In [1]: import numpy as np

In [2]: import numpy.linalg as la

In [3]: np.set_printoptions(precision=3, suppress=True, linewidth=200)

In [4]: rd = lambda a: np.round(a, 3) + 0

In [5]: X = np.loadtxt("m.csv", delimiter=",")

In [6]: X
Out[6]: 
array([[ 0.354,  0.851,  0.808,  0.319],
       [-0.03 , -0.235, -0.178, -0.168],
       [ 0.74 ,  0.558,  0.831, -0.953],
       [ 0.235,  0.716,  0.653,  0.291],
       [ 0.726, -0.119,  0.592, -0.988],
       [ 0.641,  0.993,  0.986,  0.74 ],
       [ 0.31 , -0.319,  0.05 , -0.831],
       [-0.617, -0.933, -0.933,  0.159],
       [-0.291, -0.955, -0.9  , -0.824],
       [-0.635, -0.371, -0.701,  0.919],
       [-0.159,  0.731,  0.438,  0.883],
       [-0.485, -0.686, -0.753,  0.485],
       [ 0.139,  0.859,  0.74 ,  0.749],
       [-0.515, -0.987, -0.97 , -0.804],
       [ 0.617, -0.345,  0.345, -0.979],
       [-0.405,  0.867,  0.462,  0.987],
       [-0.226,  0.493,  0.159,  0.824],
       [-0.363,  0.345, -0.08 ,  0.881],
       [-0.578, -0.937, -0.929, -0.03 ],
       [ 0.414,  0.119,  0.414, -0.778]])

In [7]: rng = np.random.default_rng(836)

In [8]: M2 = X + rng.integers(-2, 3, (20, 2)) @ rng.integers(-2, 3, (2, 4))

In [9]: rd(M2)
Out[9]: 
array([[ 0.354, -1.149, -1.192, -1.681],
       [-0.03 , -0.235, -0.178, -0.168],
       [ 0.74 , -0.442, -0.169, -1.953],
       [ 2.235,  0.716,  4.653, -3.709],
       [-1.274, -2.119, -5.408,  1.012],
       [ 1.641,  2.993,  4.986,  0.74 ],
       [-1.69 ,  1.681, -1.95 ,  5.169],
       [ 0.383, -0.933,  1.067, -1.841],
       [-1.291, -1.955, -3.9  ,  0.176],
       [ 0.365,  0.629,  2.299, -0.081],
       [-1.159, -1.269, -3.562,  0.883],
       [-2.485, -1.686, -5.753,  3.485],
       [ 0.139,  0.859,  0.74 ,  0.749],
       [-1.515,  0.013, -1.97 ,  2.196],
       [ 1.617,  0.655,  3.345, -1.979],
       [-0.405,  1.867,  1.462,  1.987],
       [-2.226,  1.493, -2.841,  5.824],
       [-0.363, -1.655, -2.08 , -1.119],
       [-2.578, -1.937, -5.929,  2.97 ],
       [ 1.414,  2.119,  4.414, -0.778]])

In [10]: rd(la.svd(M2 - X, compute_uv=False))
Out[10]: array([17.382,  9.842,  0.   ,  0.   ])

In [11]: la.matrix_rank(M2 - X, tol=1e-8)
Out[11]: np.int64(2)
